>>> import numpy as np
>>> from numpy import linalg as LA
>>> np.set_printoptions(precision=3, suppress=True, linewidth=100)
>>> feats = np.load("dump.npy")
>>> feats
array([[6., 1., 1.],
       [1., 6., 1.],
       [1., 1., 6.]])
>>> np.sort(np.abs(LA.eigvals(feats)))
array([5., 5., 8.])
>>> np.round(np.abs(LA.eigvals(feats)).max(), 3)
np.float64(8.0)
>>> LA.matrix_power(feats, 4)
array([[1782., 1157., 1157.],
       [1157., 1782., 1157.],
       [1157., 1157., 1782.]])
>>> P = np.triu(np.array([[-1, 3, 1], [-3, -3, 3], [-3, 0, -3]]), 1) + np.eye(3)
>>> A2 = P @ feats @ LA.inv(P)
>>> P @ feats - feats @ P
array([[ 4.,  1.,  0.],
       [ 3.,  0., -1.],
       [ 0., -3., -4.]])
>>> A2
array([[ 10., -10.,  30.],
       [  4.,  -3.,  24.],
       [  1.,  -2.,  11.]])
>>> m1 = np.load("run18.npy")
>>> m1
array([[ -3,  -3,  -3,  -3,  -3,  -3,  -3,  -3,  -3],
       [ -3,  -6,  -6,  -6,  -6,  -6,  -6,  -6,  -6],
       [ -3,  -6,  -9,  -9,  -9,  -9,  -9,  -9,  -9],
       [ -3,  -6,  -9, -12, -12, -12, -12, -12, -12],
       [ -3,  -6,  -9, -12, -15, -15, -15, -15, -15],
       [ -3,  -6,  -9, -12, -15, -18, -18, -18, -18],
       [ -3,  -6,  -9, -12, -15, -18, -21, -21, -21],
       [ -3,  -6,  -9, -12, -15, -18, -21, -24, -24],
       [ -3,  -6,  -9, -12, -15, -18, -21, -24, -27]])
>>> # symmetric
>>> def softmax(z):
...     e = np.exp(z - z.max(axis=-1, keepdims=True))
...     return e / e.sum(axis=-1, keepdims=True)
... 
>>> softmax(m1).sum(axis=1)
array([1., 1., 1., 1., 1., 1., 1., 1., 1.])
>>> softmax(10 * m1[0])
array([0.111, 0.111, 0.111, 0.111, 0.111, 0.111, 0.111, 0.111, 0.111])
>>> S = m1 @ m1.T / np.sqrt(9)
>>> np.round(softmax(S), 3) + 0
array([[0.   , 0.   , 0.   , 0.   , 0.   , 0.   , 0.   , 0.047, 0.952],
       [0.   , 0.   , 0.   , 0.   , 0.   , 0.   , 0.   , 0.002, 0.998],
       [0.   , 0.   , 0.   , 0.   , 0.   , 0.   , 0.   , 0.   , 1.   ],
       [0.   , 0.   , 0.   , 0.   , 0.   , 0.   , 0.   , 0.   , 1.   ],
       [0.   , 0.   , 0.   , 0.   , 0.   , 0.   , 0.   , 0.   , 1.   ],
       [0.   , 0.   , 0.   , 0.   , 0.   , 0.   , 0.   , 0.   , 1.   ],
       [0.   , 0.   , 0.   , 0.   , 0.   , 0.   , 0.   , 0.   , 1.   ],
       [0.   , 0.   , 0.   , 0.   , 0.   , 0.   , 0.   , 0.   , 1.   ],
       [0.   , 0.   , 0.   , 0.   , 0.   , 0.   , 0.   , 0.   , 1.   ]])
>>> theta = np.radians(180)
>>> Rm = np.eye(9)
>>> Rm[6, 6] = Rm[8, 8] = np.cos(theta)
>>> Rm[6, 8], Rm[8, 6] = -np.sin(theta), np.sin(theta)
>>> Rm.round(3) + 0
array([[ 1.,  0.,  0.,  0.,  0.,  0.,  0.,  0.,  0.],
       [ 0.,  1.,  0.,  0.,  0.,  0.,  0.,  0.,  0.],
       [ 0.,  0.,  1.,  0.,  0.,  0.,  0.,  0.,  0.],
       [ 0.,  0.,  0.,  1.,  0.,  0.,  0.,  0.,  0.],
       [ 0.,  0.,  0.,  0.,  1.,  0.,  0.,  0.,  0.],
       [ 0.,  0.,  0.,  0.,  0.,  1.,  0.,  0.,  0.],
       [ 0.,  0.,  0.,  0.,  0.,  0., -1.,  0.,  0.],
       [ 0.,  0.,  0.,  0.,  0.,  0.,  0.,  1.,  0.],
       [ 0.,  0.,  0.,  0.,  0.,  0.,  0.,  0., -1.]])
>>> A2 = m1 @ Rm.T
>>> np.allclose(LA.norm(m1, axis=1), LA.norm(A2, axis=1))
True
>>> LA.svd(m1, compute_uv=False), LA.svd(A2, compute_uv=False)
(array([109.981,  12.445,   4.648,   2.507,   1.635,   1.204,   0.97 ,   0.838,   0.771]), array([109.981,  12.445,   4.648,   2.507,   1.635,   1.204,   0.97 ,   0.838,   0.771]))
>>> np.allclose(m1 @ m1.T, A2 @ A2.T)
True
>>> f = np.array([-3, -2, -1, 1, -2, 0, 2, 2, -2])
>>> A2 = m1 + np.outer(f, np.eye(9)[8])
>>> LA.matrix_rank(LA.inv(A2) - LA.inv(m1), tol=1e-8)
np.int64(1)
>>> LA.matrix_rank(A2 - m1)
np.int64(1)
>>> W0 = np.loadtxt("test0.csv", delimiter=",")
>>> W0
array([[-1.,  2.,  1.,  1.,  2.,  2.,  1., -1.,  0.,  1.],
       [-1.,  1.,  0.,  1., -2., -1.,  1.,  0., -2.,  2.],
       [-1., -1.,  1., -1.,  0., -1., -2., -2., -2., -1.],
       [ 0.,  1.,  1.,  1.,  2., -1.,  0., -2.,  2., -2.],
       [ 0.,  0.,  0.,  0.,  2., -1.,  0.,  3., -1.,  0.],
       [ 0.,  0.,  0.,  0.,  2.,  0.,  0.,  3.,  0.,  1.],
       [ 0.,  0.,  0.,  0., -1.,  3., -3., -1., -3., -1.],
       [ 0.,  0.,  0.,  0.,  3.,  0., -3., -1.,  1.,  1.],
       [ 0.,  0.,  0.,  0.,  1., -3., -2.,  0., -1., -2.],
       [ 0.,  0.,  0.,  0., -3., -1.,  3.,  1., -2., -3.]])
>>> rng = np.random.default_rng(91405)
>>> lab = rng.permutation(10)
>>> A2 = W0[:, lab] * rng.choice([-1, 1], 10)
>>> A2
array([[ 2., -1., -0., -1.,  2.,  1.,  1.,  1.,  2., -1.],
       [-1.,  0.,  2., -1.,  1.,  1.,  0.,  2., -2., -1.],
       [-1., -2.,  2., -1., -1., -2.,  1., -1.,  0.,  1.],
       [-1., -2., -2.,  0.,  1.,  0.,  1., -2.,  2., -1.],
       [-1.,  3.,  1.,  0.,  0.,  0.,  0.,  0.,  2., -0.],
       [ 0.,  3., -0.,  0.,  0.,  0.,  0.,  1.,  2., -0.],
       [ 3., -1.,  3.,  0.,  0., -3.,  0., -1., -1., -0.],
       [ 0., -1., -1.,  0.,  0., -3.,  0.,  1.,  3., -0.],
       [-3.,  0.,  1.,  0.,  0., -2.,  0., -2.,  1., -0.],
       [-1.,  1.,  2.,  0.,  0.,  3.,  0., -3., -3., -0.]])
>>> Uu, _, vt = LA.svd(W0.T @ A2)
>>> lab
array([5, 7, 8, 0, 1, 6, 2, 9, 4, 3])
>>> np.round(LA.lstsq(W0, A2)[0], 3) + 0
array([[ 0.,  0.,  0.,  1.,  0.,  0.,  0.,  0.,  0.,  0.],
       [ 0.,  0.,  0.,  0.,  1.,  0.,  0.,  0.,  0.,  0.],
       [ 0.,  0.,  0.,  0.,  0.,  0.,  1.,  0.,  0.,  0.],
       [ 0.,  0.,  0.,  0.,  0.,  0.,  0.,  0.,  0., -1.],
       [ 0.,  0.,  0.,  0.,  0.,  0.,  0.,  0.,  1.,  0.],
       [ 1.,  0.,  0.,  0.,  0.,  0.,  0.,  0.,  0.,  0.],
       [ 0.,  0.,  0.,  0.,  0.,  1.,  0.,  0.,  0.,  0.],
       [ 0.,  1.,  0.,  0.,  0.,  0.,  0.,  0.,  0.,  0.],
       [ 0.,  0., -1.,  0.,  0.,  0.,  0.,  0.,  0.,  0.],
       [ 0.,  0.,  0.,  0.,  0.,  0.,  0.,  1.,  0.,  0.]])
>>> np.round(Uu @ vt, 3) + 0
array([[ 0.,  0.,  0.,  1.,  0.,  0.,  0.,  0.,  0.,  0.],
       [ 0.,  0.,  0.,  0.,  1.,  0.,  0.,  0.,  0.,  0.],
       [ 0.,  0.,  0.,  0.,  0.,  0.,  1.,  0.,  0.,  0.],
       [ 0.,  0.,  0.,  0.,  0.,  0.,  0.,  0.,  0., -1.],
       [ 0.,  0.,  0.,  0.,  0.,  0.,  0.,  0.,  1.,  0.],
       [ 1.,  0.,  0.,  0.,  0.,  0.,  0.,  0.,  0.,  0.],
       [ 0.,  0.,  0.,  0.,  0.,  1.,  0.,  0.,  0.,  0.],
       [ 0.,  1.,  0.,  0.,  0.,  0.,  0.,  0.,  0.,  0.],
       [ 0.,  0., -1.,  0.,  0.,  0.,  0.,  0.,  0.,  0.],
       [ 0.,  0.,  0.,  0.,  0.,  0.,  0.,  1.,  0.,  0.]])
>>> K = np.loadtxt("m.csv", delimiter=",")
>>> K
array([[ 4., -9.,  0.,  0.],
       [ 1.,  5.,  0.,  0.],
       [ 0.,  0., -1., -3.],
       [ 0.,  0.,  2.,  1.]])
>>> f, r1 = K[3], K[2]
>>> f @ f
np.float64(5.0)
>>> p = (f @ r1) / (f @ f) * f
>>> round(float(LA.norm(f + r1) ** 2 + LA.norm(f - r1) ** 2), 3)
30.0
>>> LA.matrix_rank(np.outer(f, r1))
np.int64(1)
>>> p
array([-0., -0., -2., -1.])
>>> (r1 - p) @ f
np.float64(0.0)
>>> np.outer(f, r1)
array([[ 0.,  0., -0., -0.],
       [ 0.,  0., -0., -0.],
       [ 0.,  0., -2., -6.],
       [ 0.,  0., -1., -3.]])
>>> np.round(np.sort(LA.eigvals(K).real), 3) + 0
array([0. , 0. , 4.5, 4.5])
>>> (LA.matrix_power((K != 0) + (K.T != 0) + np.eye(4), 4) > 0).astype(int)
array([[1, 1, 0, 0],
       [1, 1, 0, 0],
       [0, 0, 1, 1],
       [0, 0, 1, 1]])
>>> np.flatnonzero(LA.matrix_power((K != 0) + (K.T != 0) + np.eye(4), 4)[3])
array([2, 3])
>>> data = rng.normal(size=(13, 9))
>>> data = 10 * data / LA.norm(data, axis=1, keepdims=True)
>>> data
array([[ 1.249, -1.375, -1.213, -2.389,  5.185, -4.577, -5.739, -1.856,  2.272],
       [-6.467, -0.878, -4.167, -0.526, -0.972,  0.231, -3.397, -1.814,  4.893],
       [-4.565, -2.111, -1.718,  1.055,  1.044,  7.187,  1.553, -3.644,  1.482],
       [-0.612, -0.248,  0.318,  0.114,  5.982,  4.646,  3.501,  3.185,  4.436],
       [-0.411,  6.069, -2.002,  2.   ,  0.097,  4.174,  0.464,  0.386, -6.098],
       [-0.256, -1.541, -6.643,  1.627,  6.294, -1.352,  0.787, -0.693,  2.869],
       [-1.005, -0.046,  0.319,  3.813, -6.786,  0.746, -0.047,  5.204, -3.263],
       [ 4.618,  1.696,  3.503,  2.136,  3.4  , -1.889,  3.047,  5.416,  2.286],
       [-5.575,  2.492, -1.544, -0.081,  5.346,  1.273, -4.357,  0.95 , -3.198],
       [ 2.292, -0.913,  4.587,  3.954,  1.341,  5.689,  0.297, -1.063,  4.676],
       [-1.194, -0.114,  2.127, -3.295, -0.585,  4.037,  6.599,  0.136,  4.793],
       [ 4.347, -6.405,  2.55 ,  0.63 , -2.742,  1.028, -4.184, -2.592, -0.613],
       [-5.033,  1.256, -5.881, -0.463, -0.821, -3.704, -4.246,  1.788,  1.634]])
>>> lab = rng.permutation(9)
>>> A2 = data[:, lab] * rng.choice([-1, 1], 9)
>>> A2
array([[ 5.185, -1.249,  2.389, -1.375,  4.577,  1.213, -5.739, -2.272,  1.856],
       [-0.972,  6.467,  0.526, -0.878, -0.231,  4.167, -3.397, -4.893,  1.814],
       [ 1.044,  4.565, -1.055, -2.111, -7.187,  1.718,  1.553, -1.482,  3.644],
       [ 5.982,  0.612, -0.114, -0.248, -4.646, -0.318,  3.501, -4.436, -3.185],
       [ 0.097,  0.411, -2.   ,  6.069, -4.174,  2.002,  0.464,  6.098, -0.386],
       [ 6.294,  0.256, -1.627, -1.541,  1.352,  6.643,  0.787, -2.869,  0.693],
       [-6.786,  1.005, -3.813, -0.046, -0.746, -0.319, -0.047,  3.263, -5.204],
       [ 3.4  , -4.618, -2.136,  1.696,  1.889, -3.503,  3.047, -2.286, -5.416],
       [ 5.346,  5.575,  0.081,  2.492, -1.273,  1.544, -4.357,  3.198, -0.95 ],
       [ 1.341, -2.292, -3.954, -0.913, -5.689, -4.587,  0.297, -4.676,  1.063],
       [-0.585,  1.194,  3.295, -0.114, -4.037, -2.127,  6.599, -4.793, -0.136],
       [-2.742, -4.347, -0.63 , -6.405, -1.028, -2.55 , -4.184,  0.613,  2.592],
       [-0.821,  5.033,  0.463,  1.256,  3.704,  5.881, -4.246, -1.634, -1.788]])
>>> Uu, _, vt = LA.svd(data.T @ A2)
>>> np.round(LA.lstsq(data, A2)[0], 3) + 0
array([[ 0., -1.,  0.,  0.,  0.,  0.,  0.,  0.,  0.],
       [ 0.,  0.,  0.,  1.,  0.,  0.,  0.,  0.,  0.],
       [ 0.,  0.,  0.,  0.,  0., -1.,  0.,  0.,  0.],
       [ 0.,  0., -1.,  0.,  0.,  0.,  0.,  0.,  0.],
       [ 1.,  0.,  0.,  0.,  0.,  0.,  0.,  0.,  0.],
       [ 0.,  0.,  0.,  0., -1.,  0.,  0.,  0.,  0.],
       [ 0.,  0.,  0.,  0.,  0.,  0.,  1.,  0.,  0.],
       [ 0.,  0.,  0.,  0.,  0.,  0.,  0.,  0., -1.],
       [ 0.,  0.,  0.,  0.,  0.,  0.,  0., -1.,  0.]])
>>> np.round(Uu @ vt, 3) + 0
array([[ 0., -1.,  0.,  0.,  0.,  0.,  0.,  0.,  0.],
       [ 0.,  0.,  0.,  1.,  0.,  0.,  0.,  0.,  0.],
       [ 0.,  0.,  0.,  0.,  0., -1.,  0.,  0.,  0.],
       [ 0.,  0., -1.,  0.,  0.,  0.,  0.,  0.,  0.],
       [ 1.,  0.,  0.,  0.,  0.,  0.,  0.,  0.,  0.],
       [ 0.,  0.,  0.,  0., -1.,  0.,  0.,  0.,  0.],
       [ 0.,  0.,  0.,  0.,  0.,  0.,  1.,  0.,  0.],
       [ 0.,  0.,  0.,  0.,  0.,  0.,  0.,  0., -1.],
       [ 0.,  0.,  0.,  0.,  0.,  0.,  0., -1.,  0.]])
>>> O, Rm = LA.qr(data)
>>> O.shape, Rm.shape
((13, 9), (9, 9))
>>> round(abs(Rm[0, 0]), 3), round(LA.norm(data[:, 0]), 3)
(np.float64(13.006), np.float64(13.006))
>>> O @ Rm
array([[ 1.249, -1.375, -1.213, -2.389,  5.185, -4.577, -5.739, -1.856,  2.272],
       [-6.467, -0.878, -4.167, -0.526, -0.972,  0.231, -3.397, -1.814,  4.893],
       [-4.565, -2.111, -1.718,  1.055,  1.044,  7.187,  1.553, -3.644,  1.482],
       [-0.612, -0.248,  0.318,  0.114,  5.982,  4.646,  3.501,  3.185,  4.436],
       [-0.411,  6.069, -2.002,  2.   ,  0.097,  4.174,  0.464,  0.386, -6.098],
       [-0.256, -1.541, -6.643,  1.627,  6.294, -1.352,  0.787, -0.693,  2.869],
       [-1.005, -0.046,  0.319,  3.813, -6.786,  0.746, -0.047,  5.204, -3.263],
       [ 4.618,  1.696,  3.503,  2.136,  3.4  , -1.889,  3.047,  5.416,  2.286],
       [-5.575,  2.492, -1.544, -0.081,  5.346,  1.273, -4.357,  0.95 , -3.198],
       [ 2.292, -0.913,  4.587,  3.954,  1.341,  5.689,  0.297, -1.063,  4.676],
       [-1.194, -0.114,  2.127, -3.295, -0.585,  4.037,  6.599,  0.136,  4.793],
       [ 4.347, -6.405,  2.55 ,  0.63 , -2.742,  1.028, -4.184, -2.592, -0.613],
       [-5.033,  1.256, -5.881, -0.463, -0.821, -3.704, -4.246,  1.788,  1.634]])
>>> A = np.loadtxt("sample17.csv", delimiter=",")
>>> A
array([[ 2., -1.,  0.,  3., -3., -3.,  2., -2., -2.],
       [ 0., -2.,  1.,  3.,  1.,  1.,  2.,  3.,  1.],
       [ 0.,  2.,  3.,  3.,  1.,  2.,  2.,  3., -2.],
       [ 1., -1., -1.,  0.,  1.,  1., -2.,  3.,  0.],
       [ 2., -2., -1., -3., -3., -3., -3.,  0., -1.],
       [-1.,  3.,  2.,  3.,  2.,  1.,  0.,  0.,  2.],
       [-3., -3.,  0., -1.,  1., -2.,  2., -3.,  0.],
       [-3., -1.,  3., -2., -2., -1., -1.,  0.,  1.],
       [-3.,  0.,  1.,  3., -2., -2.,  1.,  2.,  3.]])
>>> f, r1 = A[3], A[5]
>>> f @ f
np.float64(18.0)
>>> p = (f @ r1) / (f @ f) * f
>>> np.outer(f, r1)
array([[-1.,  3.,  2.,  3.,  2.,  1.,  0.,  0.,  2.],
       [ 1., -3., -2., -3., -2., -1., -0., -0., -2.],
       [ 1., -3., -2., -3., -2., -1., -0., -0., -2.],
       [-0.,  0.,  0.,  0.,  0.,  0.,  0.,  0.,  0.],
       [-1.,  3.,  2.,  3.,  2.,  1.,  0.,  0.,  2.],
       [-1.,  3.,  2.,  3.,  2.,  1.,  0.,  0.,  2.],
       [ 2., -6., -4., -6., -4., -2., -0., -0., -4.],
       [-3.,  9.,  6.,  9.,  6.,  3.,  0.,  0.,  6.],
       [-0.,  0.,  0.,  0.,  0.,  0.,  0.,  0.,  0.]])
>>> A2 = np.array([[-3, -1, -2],
...     [3, 0, -1],
...     [-1, -1, 1],
...     [-3, -1, -2],
...     [1, -1, 1],
...     [-1, 2, -1],
...     [1, -3, 1],
...     [-3, 0, -2],
...     [-3, -1, -2]])
>>> np.einsum("ik,kj->ji", A, A2)
array([[ -4., -26.,  -8., -16.,  -2.,  -4.,  17.,   4., -15.],
       [-12., -10.,  -7.,   7.,   9.,  -6.,  -7.,   4.,  -9.],
       [  1.,  -9.,  -6., -10.,   2.,  -8.,  22.,  10.,  -8.]])
>>> np.einsum("ij->j", A)
array([-5., -5.,  8.,  9., -4., -6.,  3.,  6.,  2.])
>>> np.vstack([A, A2.T]).shape
(12, 9)
>>> A2.T @ A.T
array([[ -4., -26.,  -8., -16.,  -2.,  -4.,  17.,   4., -15.],
       [-12., -10.,  -7.,   7.,   9.,  -6.,  -7.,   4.,  -9.],
       [  1.,  -9.,  -6., -10.,   2.,  -8.,  22.,  10.,  -8.]])
>>> np.einsum("ik,kj->ij", A, A2)
array([[ -4., -12.,   1.],
       [-26., -10.,  -9.],
       [ -8.,  -7.,  -6.],
       [-16.,   7., -10.],
       [ -2.,   9.,   2.],
       [ -4.,  -6.,  -8.],
       [ 17.,  -7.,  22.],
       [  4.,   4.,  10.],
       [-15.,  -9.,  -8.]])
>>> np.einsum("ij,ij->i", A, A)
array([44., 30., 44., 18., 46., 32., 37., 30., 41.])
